$ ipython --no-banner

In [1]: import numpy as np

In [2]: np.set_printoptions(precision=4, suppress=True, linewidth=200, legacy="1.25")

In [3]: A = np.tril(np.array([[0, 1, 3, 1, 3, 3, 1, 2, 0, 0],
   ...:     [2, 3, 1, 2, 3, 1, 1, 1, 1, 0],
   ...:     [2, 3, 0, 3, 1, 2, 1, 2, 3, 2],
   ...:     [0, 1, 0, 0, 0, 0, 3, 3, 3, 1],
   ...:     [1, 1, 3, 3, 0, 1, 2, 2, 2, 1],
   ...:     [0, 0, 1, 1, 1, 2, 1, 0, 1, 0],
   ...:     [1, 3, 1, 1, 0, 3, 2, 2, 0, 2],
   ...:     [3, 2, 1, 2, 1, 2, 3, 1, 0, 0],
   ...:     [3, 0, 3, 2, 3, 3, 0, 1, 3, 0],
   ...:     [1, 0, 1, 3, 2, 3, 3, 1, 1, 2]]), -1) + np.eye(10, dtype=int)

In [4]: print(A)
[[1 0 0 0 0 0 0 0 0 0]
 [2 1 0 0 0 0 0 0 0 0]
 [2 3 1 0 0 0 0 0 0 0]
 [0 1 0 1 0 0 0 0 0 0]
 [1 1 3 3 1 0 0 0 0 0]
 [0 0 1 1 1 1 0 0 0 0]
 [1 3 1 1 0 3 1 0 0 0]
 [3 2 1 2 1 2 3 1 0 0]
 [3 0 3 2 3 3 0 1 1 0]
 [1 0 1 3 2 3 3 1 1 1]]

In [5]: print(np.linalg.cond(A) > 100)
True

In [6]: print(round(np.linalg.norm(A, 2) / np.linalg.norm(A), 4))
0.8266

In [7]: A2 = A / np.sqrt((A ** 2).mean(axis=1, keepdims=True))

In [8]: print(np.linalg.norm(A2, axis=1))
[3.1623 3.1623 3.1623 3.1623 3.1623 3.1623 3.1623 3.1623 3.1623 3.1623]

In [9]: print(A2[7])
[1.6514 1.101  0.5505 1.101  0.5505 1.101  1.6514 0.5505 0.     0.    ]

In [10]: print(np.linalg.matrix_rank(A2) == np.linalg.matrix_rank(A))
True

In [11]: print(A @ A)
[[ 1  0  0  0  0  0  0  0  0  0]
 [ 4  1  0  0  0  0  0  0  0  0]
 [10  6  1  0  0  0  0  0  0  0]
 [ 2  2  0  1  0  0  0  0  0  0]
 [10 14  6  6  1  0  0  0  0  0]
 [ 3  5  5  5  2  1  0  0  0  0]
 [10 10  5  5  3  6  1  0  0  0]
 [16 19 10 12  4 13  6  1  0  0]
 [18 16 19 18 10  8  3  2  1  0]
 [15 19 18 22 11 20  9  3  2  1]]

In [12]: print(np.prod(np.diag(A)), round(np.linalg.det(A), 4))
1 1.0

In [13]: print(np.linalg.matrix_rank(A - A[0, 0] * np.eye(10)))
8

In [14]: W = np.array([[3, 5],
    ...:     [2, 4],
    ...:     [3, 1],
    ...:     [1, 1],
    ...:     [0, 4],
    ...:     [5, 4],
    ...:     [3, 4],
    ...:     [0, 3],
    ...:     [4, 4],
    ...:     [0, 0]])

In [15]: b = np.array([2, 3])

In [16]: act = np.maximum(A @ W + b, 0)

In [17]: print((act > 0).mean(axis=0))
[1. 1.]

In [18]: W2 = np.array([[-4, 5, 3], [1, -3, 1]])

In [19]: print(act @ W2)
[[ -12    1   23]
 [ -23   -1   47]
 [ -42    7   77]
 [ -12    1   23]
 [ -54   29   79]
 [ -31   16   46]
 [ -94   51  137]
 [-100   27  173]
 [-110   43  177]
 [-105   42  168]]
